% ipython --no-banner

In [1]: import numpy as np

In [2]: np.set_printoptions(precision=2, suppress=True, linewidth=120, legacy="1.25")

In [3]: rnd = lambda a: np.round(a, 2) + 0

In [4]: E, _ = np.linalg.qr(np.array([[1.8, -1.1, 0.8, 1.2, 0.8, 0.0, -0.7],
   ...:     [2.0, -0.1, 0.2, -0.2, -0.9, -1.2, 0.2],
   ...:     [-0.4, 2.6, 0.5, -0.4, -0.6, -0.5, 1.6],
   ...:     [0.1, -0.7, -1.2, -1.2, 0.3, 1.8, -0.9],
   ...:     [-1.4, -0.6, 0.3, -0.5, 1.3, -0.9, 0.1],
   ...:     [-1.0, -1.5, -0.6, -1.2, 1.5, 2.1, 0.0],
   ...:     [0.6, -1.1, -0.5, 0.8, 1.3, 0.1, 0.1]]))

In [5]: print(rnd(E))
[[-0.55  0.24 -0.5  -0.03  0.36 -0.4  -0.31]
 [-0.61 -0.06  0.07 -0.57 -0.09  0.45  0.28]
 [ 0.12 -0.73  0.01 -0.19  0.63 -0.09  0.06]
 [-0.03  0.2   0.7  -0.27  0.19 -0.06 -0.6 ]
 [ 0.43  0.23 -0.44 -0.27  0.23  0.58 -0.33]
 [ 0.31  0.48  0.06 -0.44  0.25 -0.37  0.53]
 [-0.18  0.29  0.23  0.54  0.56  0.39  0.27]]

In [6]: x0 = np.array([1, 1, -2, 0, 2, -2, 0])

In [7]: target = E @ x0

In [8]: print(rnd(target))
[ 2.22 -1.89  0.8  -0.74  0.84  1.9  -0.01]

In [9]: print(rnd(np.linalg.solve(E, E[:, 4])))
[0. 0. 0. 0. 1. 0. 0.]

In [10]: print(rnd(np.linalg.solve(E, -3 * target)))
[-3. -3.  6.  0. -6.  6.  0.]

In [11]: gram = E.T @ E

In [12]: print(np.linalg.matrix_rank(gram))
7

In [13]: print(rnd(np.linalg.eigvalsh(gram)[::-1]))
[1. 1. 1. 1. 1. 1. 1.]

In [14]: rng = np.random.default_rng(757)

In [15]: labels = rng.permutation(7)

In [16]: print(labels)
[3 6 0 2 1 4 5]

In [17]: A2 = E[labels][:, labels]

In [18]: print(rnd(np.sort(np.abs(np.linalg.eigvals(A2)))))
[1. 1. 1. 1. 1. 1. 1.]

In [19]: print(rnd(np.trace(A2)))
-0.74

In [20]: print(np.allclose(A2, E))
False

In [21]: Uu, s, vt = np.linalg.svd(E, full_matrices=False)

In [22]: print(rnd(np.cumsum(s ** 2) / np.sum(s ** 2)))
[0.14 0.29 0.43 0.57 0.71 0.86 1.  ]

In [23]: print(rnd(vt @ vt.T))
[[1. 0. 0. 0. 0. 0. 0.]
 [0. 1. 0. 0. 0. 0. 0.]
 [0. 0. 1. 0. 0. 0. 0.]
 [0. 0. 0. 1. 0. 0. 0.]
 [0. 0. 0. 0. 1. 0. 0.]
 [0. 0. 0. 0. 0. 1. 0.]
 [0. 0. 0. 0. 0. 0. 1.]]

In [24]: print(Uu.shape, s.shape, vt.shape)
(7, 7) (7,) (7, 7)

In [25]: data = np.load("arr.npy")

In [26]: print(data)
[[ 1 -1 -1  1 -1  1  1 -1]
 [ 1  1  1  1 -1 -1 -1 -1]
 [ 1  1  1  1  1  1  1  1]]

In [27]: th = np.radians(15)

In [28]: R = np.eye(8)

In [29]: R[5, 5] = R[7, 7] = np.cos(th)

In [30]: R[5, 7], R[7, 5] = -np.sin(th), np.sin(th)

In [31]: print(rnd(R))
[[ 1.    0.    0.    0.    0.    0.    0.    0.  ]
 [ 0.    1.    0.    0.    0.    0.    0.    0.  ]
 [ 0.    0.    1.    0.    0.    0.    0.    0.  ]
 [ 0.    0.    0.    1.    0.    0.    0.    0.  ]
 [ 0.    0.    0.    0.    1.    0.    0.    0.  ]
 [ 0.    0.    0.    0.    0.    0.97  0.   -0.26]
 [ 0.    0.    0.    0.    0.    0.    1.    0.  ]
 [ 0.    0.    0.    0.    0.    0.26  0.    0.97]]

In [32]: A2 = data @ R.T

In [33]: print(rnd(A2))
[[ 1.   -1.   -1.    1.   -1.    1.22  1.   -0.71]
 [ 1.    1.    1.    1.   -1.   -0.71 -1.   -1.22]
 [ 1.    1.    1.    1.    1.    0.71  1.    1.22]]

In [34]: print(rnd(np.abs(A2 - data).max(axis=0)))
[0.   0.   0.   0.   0.   0.29 0.   0.29]

In [35]: gram = data.T @ data

In [36]: print(np.trace(gram), (data ** 2).sum())
24 24

In [37]: print(np.allclose(gram, gram.T))
True

In [38]: print(rnd(np.linalg.eigvalsh(gram)[::-1]))
[8. 8. 8. 0. 0. 0. 0. 0.]

In [39]: print(data.reshape(-1, 2))
[[ 1 -1]
 [-1  1]
 [-1  1]
 [ 1 -1]
 [ 1  1]
 [ 1  1]
 [-1 -1]
 [-1 -1]
 [ 1  1]
 [ 1  1]
 [ 1  1]
 [ 1  1]]

In [40]: print(data.ravel(order="F"))
[ 1  1  1 -1  1  1 -1  1  1  1  1  1 -1 -1  1  1 -1  1  1 -1  1 -1 -1  1]

In [41]: T = data.reshape(3, 2, -1)

In [42]: print(np.swapaxes(T, 1, 2)[1])
[[ 1 -1]
 [ 1 -1]
 [ 1 -1]
 [ 1 -1]]

In [43]: print(T.sum(axis=1))
[[0 0 0 0]
 [0 0 0 0]
 [2 2 2 2]]

In [44]: print(T.shape)
(3, 2, 4)

In [45]: print(T[:, 0])
[[ 1 -1 -1  1]
 [ 1  1  1  1]
 [ 1  1  1  1]]

In [46]: f = np.array([3, 1, 1])

In [47]: print(np.convolve(data[2], f))
[3 4 5 5 5 5 5 5 2 1]

In [48]: F = np.load("sample6.npy")

In [49]: print(F)
[[17 -8]
 [-8 10]]

In [50]: w, evecs = np.linalg.eig(F)

In [51]: print(rnd(F @ evecs[:, 0] - w[0] * evecs[:, 0]))
[0. 0.]

In [52]: gram = F.T @ F

In [53]: print((F @ F.T).shape)
(2, 2)

In [54]: print(np.allclose(gram, gram.T))
True

In [55]: print(rnd(np.linalg.svd(F, compute_uv=False) ** 2))
[494.27  22.73]

In [56]: print(np.linalg.matrix_rank(gram))
2

In [57]: x0 = np.array([1, 0])

In [58]: target = F @ x0

In [59]: b, lr = np.zeros(2), 1 / np.linalg.norm(F, 2) ** 2

In [60]: for i in range(5):
    ...:     b -= lr * F.T @ (F @ b - target)
    ...:     if i % 1 == 0: print(i, round(np.linalg.norm(F @ b - target), 2))
    ...: 
0 2.49
1 2.38
2 2.27
3 2.16
4 2.06

In [61]: print(rnd(b))
[ 0.76 -0.36]

In [62]: arr = np.array([[6.0, 0.0, 5.0, 5.0, 0.0, 0.0, 0.0],
    ...:     [0.0, 6.0, 0.0, 0.0, 5.0, 5.0, 5.0],
    ...:     [5.0, 0.0, 6.0, 5.0, 0.0, 0.0, 0.0],
    ...:     [5.0, 0.0, 5.0, 6.0, 0.0, 0.0, 0.0],
    ...:     [0.0, 5.0, 0.0, 0.0, 6.0, 5.0, 5.0],
    ...:     [0.0, 5.0, 0.0, 0.0, 5.0, 6.0, 5.0],
    ...:     [0.0, 5.0, 0.0, 0.0, 5.0, 5.0, 6.0]])

In [63]: # symmetric, so the eigenvalues are real

In [64]: x0 = np.array([7, -9, -4, -9, 1, -3, 1])

In [65]: target = arr @ x0

In [66]: print(target)
[-23. -59. -34. -39. -49. -53. -49.]

In [67]: print(rnd(np.linalg.solve(arr, target + arr[:, 5])))
[ 7. -9. -4. -9.  1. -2.  1.]

In [68]: print(rnd(np.linalg.solve(arr, 4 * target)))
[ 28. -36. -16. -36.   4. -12.   4.]

In [69]: print(np.argsort(-np.linalg.norm(arr, axis=0).round(6), kind="stable")[:3])
[1 4 5]

In [70]: print(rnd(np.abs(np.linalg.svd(arr)[2][-1])))
[0.   0.65 0.46 0.46 0.22 0.22 0.22]

In [71]: print(rnd(np.linalg.norm(arr, 2) / np.linalg.norm(arr)))
0.79

In [72]: print([round(float(x), 2) for x in np.linalg.svd(arr, compute_uv=False)[:3]])
[21.0, 16.0, 1.0]

In [73]: labels = rng.permutation(7)

In [74]: print(labels)
[2 5 6 0 3 1 4]

In [75]: A2 = arr[labels][:, labels]

In [76]: print(np.allclose(A2, arr))
False

In [77]: print(A2)
[[6. 0. 0. 5. 5. 0. 0.]
 [0. 6. 5. 0. 0. 5. 5.]
 [0. 5. 6. 0. 0. 5. 5.]
 [5. 0. 0. 6. 5. 0. 0.]
 [5. 0. 0. 5. 6. 0. 0.]
 [0. 5. 5. 0. 0. 6. 5.]
 [0. 5. 5. 0. 0. 5. 6.]]

In [78]: print(np.diag(A2))
[6. 6. 6. 6. 6. 6. 6.]

In [79]: print(np.trace(A2))
42.0

In [80]: w, evecs = np.linalg.eigh(A2)

In [81]: print(np.abs(evecs[:, -1]).round(6).argmax())
1

In [82]: print(rnd(np.linalg.svd(A2, compute_uv=False)))
[21. 16.  1.  1.  1.  1.  1.]

In [83]: print(rnd(np.linalg.eigvalsh(A2 + 4 * np.eye(7))))
[ 5.  5.  5.  5.  5. 20. 25.]

In [84]: print(rnd(evecs @ np.diag(w) @ evecs.T))
[[6. 0. 0. 5. 5. 0. 0.]
 [0. 6. 5. 0. 0. 5. 5.]
 [0. 5. 6. 0. 0. 5. 5.]
 [5. 0. 0. 6. 5. 0. 0.]
 [5. 0. 0. 5. 6. 0. 0.]
 [0. 5. 5. 0. 0. 6. 5.]
 [0. 5. 5. 0. 0. 5. 6.]]

In [85]: print(rnd(evecs.T @ A2 @ evecs))
[[ 1.  0.  0.  0.  0.  0.  0.]
 [ 0.  1.  0.  0.  0.  0.  0.]
 [ 0.  0.  1.  0.  0.  0.  0.]
 [ 0.  0.  0.  1.  0.  0.  0.]
 [ 0.  0.  0.  0.  1.  0.  0.]
 [ 0.  0.  0.  0.  0. 16.  0.]
 [ 0.  0.  0.  0.  0.  0. 21.]]

In [86]: print(np.unique(w.round(6) + 0, return_counts=True)[1])
[5 1 1]

In [87]: print(rnd(evecs.T @ evecs))
[[1. 0. 0. 0. 0. 0. 0.]
 [0. 1. 0. 0. 0. 0. 0.]
 [0. 0. 1. 0. 0. 0. 0.]
 [0. 0. 0. 1. 0. 0. 0.]
 [0. 0. 0. 0. 1. 0. 0.]
 [0. 0. 0. 0. 0. 1. 0.]
 [0. 0. 0. 0. 0. 0. 1.]]

In [88]: print((w > 1e-8).sum(), (w < -1e-8).sum())
7 0
